% ipython --no-banner

In [1]: import numpy as np

In [2]: import numpy.linalg as la

In [3]: np.set_printoptions(precision=2, suppress=True, linewidth=200, floatmode="fixed")

In [4]: def rd(a):
   ...:     return np.round(a, 2) + 0
   ...: 

In [5]: X = np.array([[-2.4, 0.3, -3.5, -1.7],
   ...:     [0.7, 1.4, 4.5, 1.0],
   ...:     [-0.4, -2.0, -2.5, 0.4],
   ...:     [0.0, 0.2, 2.5, 1.8]])

In [6]: rd(la.eigvals(X))
Out[6]: array([-2.52+0.00j,  1.48+0.00j, -0.33+1.41j, -0.33-1.41j])

In [7]: rd(la.det(X[::-1]))
Out[7]: np.float64(-7.8)

In [8]: np.einsum("ii->", X)
Out[8]: np.float64(-1.7)

In [9]: rd(la.det(X.T))
Out[9]: np.float64(-7.8)

In [10]: rd(la.det(2 * X)), rd(la.det(X))
Out[10]: (np.float64(-124.8), np.float64(-7.8))

In [11]: hat = np.triu(np.array([[5, 3, 0, 1], [4, 5, 1, 5], [3, 2, 4, 1], [2, 5, 3, 3]]), 1) + np.eye(4)

In [12]: A2 = hat @ X @ la.inv(hat)

In [13]: rd(np.poly(A2))
Out[13]: array([ 1.00,  1.70, -0.97, -0.28, -7.80])

In [14]: A2 = la.inv(X)

In [15]: rd(la.cond(X))
Out[15]: np.float64(28.1)

In [16]: rd(X @ A2)
Out[16]: 
array([[1.00, 0.00, 0.00, 0.00],
       [0.00, 1.00, 0.00, 0.00],
       [0.00, 0.00, 1.00, 0.00],
       [0.00, 0.00, 0.00, 1.00]])

In [17]: rd(la.slogdet(X)[0])
Out[17]: np.float64(-1.0)

In [18]: rd(la.inv(A2))
Out[18]: 
array([[-2.40,  0.30, -3.50, -1.70],
       [ 0.70,  1.40,  4.50,  1.00],
       [-0.40, -2.00, -2.50,  0.40],
       [ 0.00,  0.20,  2.50,  1.80]])

In [19]: rng = np.random.default_rng(693445)

In [20]: A2 = X + rng.integers(-2, 3, (4, 3)) @ rng.integers(-2, 3, (3, 4))

In [21]: rd(A2)
Out[21]: 
array([[-0.40,  0.30, -5.50,  0.30],
       [-5.30, -0.60,  8.50, -1.00],
       [ 3.60, -3.00, -5.50,  5.40],
       [ 4.00,  3.20, -0.50,  0.80]])

In [22]: np.abs(A2 - X).sum(axis=1)
Out[22]: array([ 6.00, 14.00, 13.00, 11.00])

In [23]: A2 - X
Out[23]: 
array([[ 2.00,  0.00, -2.00,  2.00],
       [-6.00, -2.00,  4.00, -2.00],
       [ 4.00, -1.00, -3.00,  5.00],
       [ 4.00,  3.00, -3.00, -1.00]])

In [24]: E = np.cumsum(np.array([[1, 5, 6],
    ...:     [3, 4, 6],
    ...:     [3, 7, 8],
    ...:     [1, 3, 6],
    ...:     [8, 6, 5],
    ...:     [7, 2, 5],
    ...:     [2, 5, 4],
    ...:     [2, 1, 3],
    ...:     [1, 2, 8],
    ...:     [7, 4, 4],
    ...:     [6, 8, 5],
    ...:     [6, 0, 3],
    ...:     [4, 7, 7]]), axis=0)

In [25]: E
Out[25]: 
array([[ 1,  5,  6],
       [ 4,  9, 12],
       [ 7, 16, 20],
       [ 8, 19, 26],
       [16, 25, 31],
       [23, 27, 36],
       [25, 32, 40],
       [27, 33, 43],
       [28, 35, 51],
       [35, 39, 55],
       [41, 47, 60],
       [47, 47, 63],
       [51, 54, 70]])

In [26]: hat = E @ la.solve(E.T @ E, E.T)

In [27]: rd(np.trace(hat))
Out[27]: np.float64(3.0)

In [28]: np.allclose(hat @ hat, hat)
Out[28]: True

In [29]: rd(np.diag(hat))
Out[29]: array([0.05, 0.06, 0.21, 0.33, 0.22, 0.05, 0.19, 0.09, 0.53, 0.32, 0.25, 0.34, 0.35])
